$ python -q
>>> import numpy as np
>>> np.set_printoptions(precision=2, suppress=True, linewidth=160, sign=" ")
>>> O, _ = np.linalg.qr(np.array([[-2.2, -0.9, 0.3],
...     [0.8, -1.3, -1.5],
...     [-1.1, 0.7, 0.5],
...     [1.0, 1.3, -1.5],
...     [-1.8, -0.3, -1.7],
...     [-1.5, 1.3, 0.0],
...     [1.4, -0.4, 0.7],
...     [-0.6, 0.0, -1.2],
...     [-1.9, -0.9, 1.7],
...     [1.1, -2.5, -0.9],
...     [-0.5, -0.5, 0.1]]))
>>> arr = O @ O.T
>>> arr.round(2) + 0
array([[ 0.31,  0.01,  0.07, -0.21,  0.22,  0.07, -0.13,  0.07,  0.28,  0.06,  0.09],
       [ 0.01,  0.28, -0.13,  0.06,  0.17, -0.14, -0.01,  0.11, -0.13,  0.32,  0.02],
       [ 0.07, -0.13,  0.09, -0.02,  0.03,  0.13, -0.07,  0.  ,  0.09, -0.18,  0.  ],
       [-0.21,  0.06, -0.02,  0.34,  0.09,  0.08, -0.07,  0.11, -0.35, -0.12, -0.08],
       [ 0.22,  0.17,  0.03,  0.09,  0.48,  0.14, -0.26,  0.25, -0.03,  0.07,  0.05],
       [ 0.07, -0.14,  0.13,  0.08,  0.14,  0.22, -0.15,  0.07,  0.01, -0.28, -0.01],
       [-0.13, -0.01, -0.07, -0.07, -0.26, -0.15,  0.17, -0.14,  0.  ,  0.09, -0.02],
       [ 0.07,  0.11,  0.  ,  0.11,  0.25,  0.07, -0.14,  0.15, -0.09,  0.03,  0.01],
       [ 0.28, -0.13,  0.09, -0.35, -0.03,  0.01,  0.  , -0.09,  0.41,  0.01,  0.09],
       [ 0.06,  0.32, -0.18, -0.12,  0.07, -0.28,  0.09,  0.03,  0.01,  0.51,  0.06],
       [ 0.09,  0.02,  0.  , -0.08,  0.05, -0.01, -0.02,  0.01,  0.09,  0.06,  0.03]])
>>> w, V = np.linalg.eigh(arr)
>>> vec = np.array([-7, 4, 0, -9, -2, 5, -8, -8, 0, -6, 6])
>>> round(float(vec @ arr @ vec / (vec @ vec)), 2), round(w[0], 2), np.round(w[-1], 2)
(0.09, np.float64(-0.0), np.float64(1.0))
>>> print(round(vec @ arr @ vec, 2))
35.26
>>> print(np.round(V * np.maximum(w, 0) @ V.T, 2) + 0)
[[ 0.31  0.01  0.07 -0.21  0.22  0.07 -0.13  0.07  0.28  0.06  0.09]
 [ 0.01  0.28 -0.13  0.06  0.17 -0.14 -0.01  0.11 -0.13  0.32  0.02]
 [ 0.07 -0.13  0.09 -0.02  0.03  0.13 -0.07  0.    0.09 -0.18  0.  ]
 [-0.21  0.06 -0.02  0.34  0.09  0.08 -0.07  0.11 -0.35 -0.12 -0.08]
 [ 0.22  0.17  0.03  0.09  0.48  0.14 -0.26  0.25 -0.03  0.07  0.05]
 [ 0.07 -0.14  0.13  0.08  0.14  0.22 -0.15  0.07  0.01 -0.28 -0.01]
 [-0.13 -0.01 -0.07 -0.07 -0.26 -0.15  0.17 -0.14  0.    0.09 -0.02]
 [ 0.07  0.11  0.    0.11  0.25  0.07 -0.14  0.15 -0.09  0.03  0.01]
 [ 0.28 -0.13  0.09 -0.35 -0.03  0.01  0.   -0.09  0.41  0.01  0.09]
 [ 0.06  0.32 -0.18 -0.12  0.07 -0.28  0.09  0.03  0.01  0.51  0.06]
 [ 0.09  0.02  0.   -0.08  0.05 -0.01 -0.02  0.01  0.09  0.06  0.03]]
>>> np.round(np.linalg.eigvalsh(arr[1:, 1:]), 2) + 0
array([ 0.  ,  0.  ,  0.  ,  0.  ,  0.  ,  0.  ,  0.  ,  0.69,  1.  ,  1.  ])
